% python3 -q
>>> import numpy as np
>>> import numpy.linalg as la
>>> np.set_printoptions(precision=3, suppress=True, linewidth=120)
>>> def rnd(a):
...     return np.round(a, 3) + 0
... 
>>> m1 = np.array([[0, -1, 2, 1, 0],
...     [1, 0, 4, 2, 0],
...     [-2, -4, 0, -1, -2],
...     [-1, -2, 1, 0, -4],
...     [0, 0, 2, 4, 0]])
>>> U, sv, vt = la.svd(m1)
>>> print(np.argmax(sv[:-1] / (sv[1:] + 1e-6)) + 1)
4
>>> Y = U[:, :4] @ np.diag(sv[:4]) @ vt[:4]
>>> rnd(la.norm(m1 - Y) / la.norm(m1))
np.float64(0.0)
>>> print(rnd(Y))
[[ 0. -1.  2.  1.  0.]
 [ 1.  0.  4.  2.  0.]
 [-2. -4.  0. -1. -2.]
 [-1. -2.  1.  0. -4.]
 [ 0.  0.  2.  4.  0.]]
>>> print(np.unique(m1.round(6), axis=0).shape)
(5, 5)
>>> print(la.lstsq(m1[:-1].T, m1[-1])[2])
4
>>> np.trace(m1)
np.int64(0)
>>> rnd(np.abs(la.eigvals(m1)).max())
np.float64(6.499)
>>> (m1 - m1.T) / 2
array([[ 0., -1.,  2.,  1.,  0.],
       [ 1.,  0.,  4.,  2.,  0.],
       [-2., -4.,  0., -1., -2.],
       [-1., -2.,  1.,  0., -4.],
       [ 0.,  0.,  2.,  4.,  0.]])
>>> print(np.allclose(m1, m1.T))
False
>>> m1 @ m1
array([[ -6, -10,  -3,  -4,  -8],
       [-10, -21,   4,  -3, -16],
       [ -3,   4, -25, -18,   4],
       [ -4,  -3, -18, -22,  -2],
       [ -8, -16,   4,  -2, -20]])
>>> np.allclose(m1 @ m1.T, m1.T @ m1)
True
>>> la.matrix_power(m1, 2)
array([[ -6, -10,  -3,  -4,  -8],
       [-10, -21,   4,  -3, -16],
       [ -3,   4, -25, -18,   4],
       [ -4,  -3, -18, -22,  -2],
       [ -8, -16,   4,  -2, -20]])
>>> print(rnd(np.sort(np.abs(la.eigvals(m1)))))
[0.    2.181 2.181 6.499 6.499]
>>> Y = np.array([[3, 0], [3, 0]])
>>> W2 = np.array([[-1, -3, -2], [1, -2, -3], [3, 0, -3]])
>>> arr = np.block([[Y, np.array([[-3, 0, 3], [-2, 1, -1]])], [np.zeros((3, 2)), W2]])
>>> print(arr)
[[ 3.  0. -3.  0.  3.]
 [ 3.  0. -2.  1. -1.]
 [ 0.  0. -1. -3. -2.]
 [ 0.  0.  1. -2. -3.]
 [ 0.  0.  3.  0. -3.]]
>>> # looks like rank 4
>>> rank = la.matrix_rank(arr)
>>> print(rank)
4
>>> null = la.svd(arr)[2][rank:].T
>>> rnd(arr @ null)
array([[0.],
       [0.],
       [0.],
       [0.],
       [0.]])
>>> null.shape
(5, 1)
>>> [int(la.matrix_rank(arr[:i])) for i in range(1, len(arr) + 1)]
[1, 2, 3, 4, 4]
>>> rnd(null @ null.T)
array([[0., 0., 0., 0., 0.],
       [0., 1., 0., 0., 0.],
       [0., 0., 0., 0., 0.],
       [0., 0., 0., 0., 0.],
       [0., 0., 0., 0., 0.]])
>>> print([int(la.matrix_rank(np.delete(arr, i, axis=0))) for i in range(5)])
[3, 3, 4, 4, 4]
>>> rnd(null[:, 0] / null[np.abs(null[:, 0]).round(6).argmax(), 0])
array([0., 1., 0., 0., 0.])
>>> la.matrix_rank(arr.T @ arr), la.matrix_rank(arr @ arr.T)
(np.int64(4), np.int64(4))
>>> np.argsort(-la.norm(arr, axis=0).round(6), kind="stable")[:3]
array([4, 2, 0])
>>> print([round(float(x), 3) for x in la.svd(arr, compute_uv=False)[:3]])
[7.333, 4.644, 3.326]
>>> rnd(la.norm(arr, 2) / la.norm(arr))
np.float64(0.782)
>>> la.matrix_rank(arr, rtol=0.1)
np.int64(4)
>>> np.einsum("ij,ji->", arr, arr)
np.float64(5.0)
>>> rnd(la.eigvals(arr))
array([ 0.+0.j   ,  3.+0.j   , -3.+3.317j, -3.-3.317j,  0.+0.j   ])
>>> r0 = np.array([2, 2])
>>> np.cross(arr[1, :3], arr[2, :3])
array([0., 3., 0.])
>>> np.correlate(arr[1], arr[2], "full")
array([-6., -9.,  1.,  4.,  1.,  2.,  1.,  0.,  0.])
>>> data = np.loadtxt("m.csv", delimiter=",")
>>> data
array([[ 1., -1.,  1., -1.],
       [ 1.,  0.,  0.,  0.],
       [ 1.,  1.,  1.,  1.]])
>>> rng = np.random.default_rng(616364)
>>> Y = data + rng.integers(-2, 3, (3, 2)) @ rng.integers(-2, 3, (2, 4))
>>> Y
array([[ 2., -1.,  0., -5.],
       [-2., -4., -1.,  0.],
       [ 3.,  1., -1., -7.]])
>>> np.abs(Y - data).sum(axis=1)
array([ 6.,  8., 12.])
>>> Y - data
array([[ 1.,  0., -1., -4.],
       [-3., -4., -1.,  0.],
       [ 2.,  0., -2., -8.]])
